$ ipython --no-banner

In [1]: import numpy as np

In [2]: import numpy.linalg as la

In [3]: np.set_printoptions(precision=3, suppress=True, linewidth=120)

In [4]: def rd(a):
   ...:     return np.round(a, 3) + 0
   ...: 

In [5]: W0 = np.loadtxt("m.csv", delimiter=",")

In [6]: print(W0)
[[-2.  5.  2.  6.  0.  7. -3.  0.]
 [ 0. -2.  5.  2.  6.  0.  7. -3.]
 [-3.  0. -2.  5.  2.  6.  0.  7.]
 [ 7. -3.  0. -2.  5.  2.  6.  0.]
 [ 0.  7. -3.  0. -2.  5.  2.  6.]
 [ 6.  0.  7. -3.  0. -2.  5.  2.]
 [ 2.  6.  0.  7. -3.  0. -2.  5.]
 [ 5.  2.  6.  0.  7. -3.  0. -2.]]

In [7]: def softmax(z):
   ...:     e = np.exp(z - z.max(axis=-1, keepdims=True))
   ...:     return e / e.sum(axis=-1, keepdims=True)
   ...: 

In [8]: print(rd(softmax(W0[2] + -3)))
[0.    0.001 0.    0.09  0.004 0.243 0.001 0.661]

In [9]: S = W0 @ W0.T / np.sqrt(8)

In [10]: print(softmax(S).round(6).argmax(axis=1))
[0 1 2 3 4 5 6 7]

In [11]: rng = np.random.default_rng(3605)

In [12]: labels = rng.permutation(8)

In [13]: print(labels)
[2 3 7 0 1 6 5 4]

In [14]: B = W0[labels][:, labels]

In [15]: print(np.trace(B))
-16.0

In [16]: print(np.allclose(B, W0))
False

In [17]: x0 = np.array([-1, 0, -2, -2, -3, -2, -5, 3])

In [18]: target = W0 @ x0

In [19]: coef, lr = np.zeros(8), 1 / la.norm(W0, 2) ** 2

In [20]: for i in range(150):
    ...:     coef -= lr * W0.T @ (W0 @ coef - target)
    ...:     if i % 50 == 0: print(i, round(la.norm(W0 @ coef - target), 3))
    ...: 
0 45.127
50 1.492
100 0.183

In [21]: print(rd(coef))
[-0.999  0.001 -2.002 -1.997 -3.001 -2.001 -4.998  2.997]

In [22]: print(rd(la.cond(W0)))
4.938

In [23]: B = np.array([[1, 2, 2, 0, 1, 2],
    ...:     [1, 0, 0, 0, 0, 1],
    ...:     [2, 0, 2, 2, 0, 2],
    ...:     [2, 0, 2, 0, 0, 1],
    ...:     [2, 2, 0, 0, 0, 0],
    ...:     [0, 2, 1, 1, 1, 2]])

In [24]: B[-1] = B[0]

In [25]: X = B + 0.1 * np.eye(6)

In [26]: print(X)
[[1.1 2.  2.  0.  1.  2. ]
 [1.  0.1 0.  0.  0.  1. ]
 [2.  0.  2.1 2.  0.  2. ]
 [2.  0.  2.  0.1 0.  1. ]
 [2.  2.  0.  0.  0.1 0. ]
 [1.  2.  2.  0.  1.  2.1]]

In [27]: Uu, sv, VT = la.svd(X)

In [28]: print(np.argmax(sv[:-1] / (sv[1:] + 1e-6)) + 1)
5

In [29]: print(rd(sv))
[6.983 2.888 2.168 1.22  0.871 0.028]

In [30]: B = Uu[:, :5] @ np.diag(sv[:5]) @ VT[:5]

In [31]: print(rd(B))
[[ 1.096  2.005  2.002 -0.002  0.982  2.004]
 [ 1.     0.1    0.     0.    -0.001  1.   ]
 [ 2.     0.     2.1    2.     0.     2.   ]
 [ 2.     0.     2.     0.1    0.001  1.   ]
 [ 2.     2.     0.     0.     0.101  0.   ]
 [ 1.004  1.995  1.998  0.002  1.017  2.096]]

In [32]: print(rd(la.norm(X - B, 2)), rd(sv[5]))
0.028 0.028

In [33]: q, vecs = la.qr(X[:, :3])[0], la.qr(X[:, 3:])[0]

In [34]: sv = la.svd(q.T @ vecs, compute_uv=False)

In [35]: print(rd(sv))
[0.999 0.926 0.109]

In [36]: print(rd(np.degrees(np.arccos(sv.clip(0, 1)))))
[ 1.931 22.199 83.755]

In [37]: print((sv > 0.9).sum())
2

In [38]: B = la.inv(X)

In [39]: print(rd(la.inv(B)))
[[1.1 2.  2.  0.  1.  2. ]
 [1.  0.1 0.  0.  0.  1. ]
 [2.  0.  2.1 2.  0.  2. ]
 [2.  0.  2.  0.1 0.  1. ]
 [2.  2.  0.  0.  0.1 0. ]
 [1.  2.  2.  0.  1.  2.1]]

In [40]: print(rd(X @ B))
[[1. 0. 0. 0. 0. 0.]
 [0. 1. 0. 0. 0. 0.]
 [0. 0. 1. 0. 0. 0.]
 [0. 0. 0. 1. 0. 0.]
 [0. 0. 0. 0. 1. 0.]
 [0. 0. 0. 0. 0. 1.]]

In [41]: print(rd(la.det(X) * la.det(B)))
1.0

In [42]: print(np.allclose(B, X.T))
False

In [43]: print(rd(la.slogdet(X)[0]))
-1.0

In [44]: print(rd(la.cond(X)))
251.704

In [45]: x0 = np.array([-1, -3, -3, 3, 0, -2])

In [46]: h = np.maximum(X @ x0, 0)

In [47]: print(np.maximum(X @ (3 * x0), 0))
[0. 0. 0. 0. 0. 0.]

In [48]: print(h)
[0. 0. 0. 0. 0. 0.]

In [49]: print(np.flatnonzero(h > 1e-9))
[]

In [50]: print(rd(np.maximum(X @ x0, 0) - np.maximum(-X @ x0, 0)))
[-17.1  -3.3  -6.3  -9.7  -8.  -17.2]

In [51]: labels = rng.permutation(6)

In [52]: print(labels)
[0 2 3 5 1 4]

In [53]: B = X[labels][:, labels]

In [54]: print(rd(la.det(B)), rd(la.det(X[labels])))
-1.289 -1.289

In [55]: print(B)
[[1.1 2.  0.  2.  2.  1. ]
 [2.  2.1 2.  2.  0.  0. ]
 [2.  2.  0.1 1.  0.  0. ]
 [1.  2.  0.  2.1 2.  1. ]
 [1.  0.  0.  1.  0.1 0. ]
 [2.  0.  0.  0.  2.  0.1]]

In [56]: print(rd(np.sort(np.abs(la.eigvals(B)))))
[0.1   0.625 1.292 1.292 1.865 6.627]

In [57]: print(np.trace(B))
5.6

In [58]: feats = 0.9 ** np.abs(np.subtract.outer(np.arange(7), np.arange(7)))

In [59]: print(rd(feats))
[[1.    0.9   0.81  0.729 0.656 0.59  0.531]
 [0.9   1.    0.9   0.81  0.729 0.656 0.59 ]
 [0.81  0.9   1.    0.9   0.81  0.729 0.656]
 [0.729 0.81  0.9   1.    0.9   0.81  0.729]
 [0.656 0.729 0.81  0.9   1.    0.9   0.81 ]
 [0.59  0.656 0.729 0.81  0.9   1.    0.9  ]
 [0.531 0.59  0.656 0.729 0.81  0.9   1.   ]]

In [60]: # symmetric

In [61]: evals, vecs = la.eigh(feats)

In [62]: x0 = np.array([2, 0, 0, 0, 0, 2, 0])

In [63]: print(rd(vecs * np.abs(evals) @ vecs.T))
[[1.    0.9   0.81  0.729 0.656 0.59  0.531]
 [0.9   1.    0.9   0.81  0.729 0.656 0.59 ]
 [0.81  0.9   1.    0.9   0.81  0.729 0.656]
 [0.729 0.81  0.9   1.    0.9   0.81  0.729]
 [0.656 0.729 0.81  0.9   1.    0.9   0.81 ]
 [0.59  0.656 0.729 0.81  0.9   1.    0.9  ]
 [0.531 0.59  0.656 0.729 0.81  0.9   1.   ]]

In [64]: print(rd(x0 @ feats @ x0))
12.724

In [65]: print(rd(np.abs(feats).sum(axis=1).max()), rd(np.abs(evals).max()))
5.878 5.597

In [66]: print(rd(la.eigvalsh(feats[1:, 1:])))
[0.056 0.07  0.103 0.199 0.621 4.951]

In [67]: print((np.sign(vecs[:, -1].round(6)) == np.sign(vecs[0, -1].round(6))).astype(int))
[1 1 1 1 1 1 1]

In [68]: L = la.cholesky(feats)

In [69]: print(rd(np.prod(np.diag(L)) ** 2), rd(la.det(feats)))
0.0 0.0

In [70]: print(rd(feats / np.sqrt(np.outer(np.diag(feats), np.diag(feats)))))
[[1.    0.9   0.81  0.729 0.656 0.59  0.531]
 [0.9   1.    0.9   0.81  0.729 0.656 0.59 ]
 [0.81  0.9   1.    0.9   0.81  0.729 0.656]
 [0.729 0.81  0.9   1.    0.9   0.81  0.729]
 [0.656 0.729 0.81  0.9   1.    0.9   0.81 ]
 [0.59  0.656 0.729 0.81  0.9   1.    0.9  ]
 [0.531 0.59  0.656 0.729 0.81  0.9   1.   ]]

In [71]: print(rd(L))
[[1.    0.    0.    0.    0.    0.    0.   ]
 [0.9   0.436 0.    0.    0.    0.    0.   ]
 [0.81  0.392 0.436 0.    0.    0.    0.   ]
 [0.729 0.353 0.392 0.436 0.    0.    0.   ]
 [0.656 0.318 0.353 0.392 0.436 0.    0.   ]
 [0.59  0.286 0.318 0.353 0.392 0.436 0.   ]
 [0.531 0.257 0.286 0.318 0.353 0.392 0.436]]

In [72]: print(la.eigvalsh(feats).min() > 0)
True

In [73]: labels = rng.permutation(7)

In [74]: print(labels)
[1 0 5 2 4 6 3]

In [75]: B = L[labels][:, labels]

In [76]: print(rd(np.sort(np.abs(la.eigvals(B)))))
[0.436 0.436 0.436 0.436 0.436 0.436 1.   ]

In [77]: x0 = np.ones(7)

In [78]: for _ in range(6):
    ...:     x0 = feats @ x0
    ...:     x0 /= la.norm(x0)
    ...:     print(round(x0 @ feats @ x0, 3))
    ...: 
5.597
5.597
5.597
5.597
5.597
5.597

In [79]: print(rd(x0))
[0.352 0.377 0.393 0.398 0.393 0.377 0.352]

In [80]: print(rd(la.eigvalsh(feats)[-1]))
5.597

In [81]: x0 = np.array([2, 0, 0, 2, 0, -2, 3])

In [82]: print((feats @ x0).argmax())
3

In [83]: print(rd(feats @ np.ones(7)))
[5.217 5.586 5.805 5.878 5.805 5.586 5.217]

In [84]: print(rd(np.einsum("ij,j->i", feats, x0)))
[3.871 3.879 3.93  4.025 3.742 3.501 3.721]

In [85]: print(rd(feats @ (2 * x0)))
[7.743 7.759 7.861 8.05  7.484 7.002 7.442]

In [86]: print(la.norm(feats @ x0) <= la.norm(feats, 2) * la.norm(x0) + 1e-9)
True

In [87]: M = np.array([[-2, 2, 1, 2, -2], [-1, 0, -2, 0, -1], [-1, -1, 2, 1, -2]])

In [88]: M[:, 2] = -2 * M[:, 0]

In [89]: print(M)
[[-2  2  4  2 -2]
 [-1  0  2  0 -1]
 [-1 -1  2  1 -2]]

In [90]: Uu, sv, VT = la.svd(M, full_matrices=False)

In [91]: print(rd(Uu.T @ M @ VT.T))
[[6.637 0.    0.   ]
 [0.    2.053 0.   ]
 [0.    0.    0.856]]

In [92]: print(rd(Uu.T @ Uu))
[[1. 0. 0.]
 [0. 1. 0.]
 [0. 0. 1.]]

In [93]: print(np.sqrt((sv ** 2).sum()), rd(la.norm(M)))
7.0 7.0

In [94]: print(rd(sv))
[6.637 2.053 0.856]

In [95]: W = np.array([[-2, 0, 2, -2, 1],
    ...:     [0, -2, -1, -1, 2],
    ...:     [-1, 2, -2, 0, 1],
    ...:     [1, 1, 2, -2, 0],
    ...:     [1, 2, -1, -2, -1]])

In [96]: coef = np.array([1, 5, 3, 4, 2])

In [97]: act = np.maximum(M @ W + coef, 0)

In [98]: print(rd((act > 0).mean(axis=0)))
[0.333 1.    0.333 1.    1.   ]

In [99]: print((act > 0).astype(int))
[[1 1 0 1 1]
 [0 1 0 1 1]
 [0 1 1 1 1]]

In [100]: cent = np.array([[3, -1], [3, -2], [-3, 2], [-1, 2], [-3, 1]])

In [101]: print(W @ cent)
[[-13   3]
 [ -8   2]
 [  6  -6]
 [  2  -3]
 [ 17 -12]]

In [102]: print(np.diff(M, axis=0))
[[ 1 -2 -2 -2  1]
 [ 0 -1  0  1 -1]]

In [103]: M[3]
Traceback (most recent call last):
  Cell In[103], line 1
    M[3]
IndexError: index 3 is out of bounds for axis 0 with size 3


In [104]: print(M - M[0])
[[ 0  0  0  0  0]
 [ 1 -2 -2 -2  1]
 [ 1 -3 -2 -1  0]]

In [105]: M[:, 5]
Traceback (most recent call last):
  Cell In[105], line 1
    M[:, 5]
IndexError: index 5 is out of bounds for axis 1 with size 5
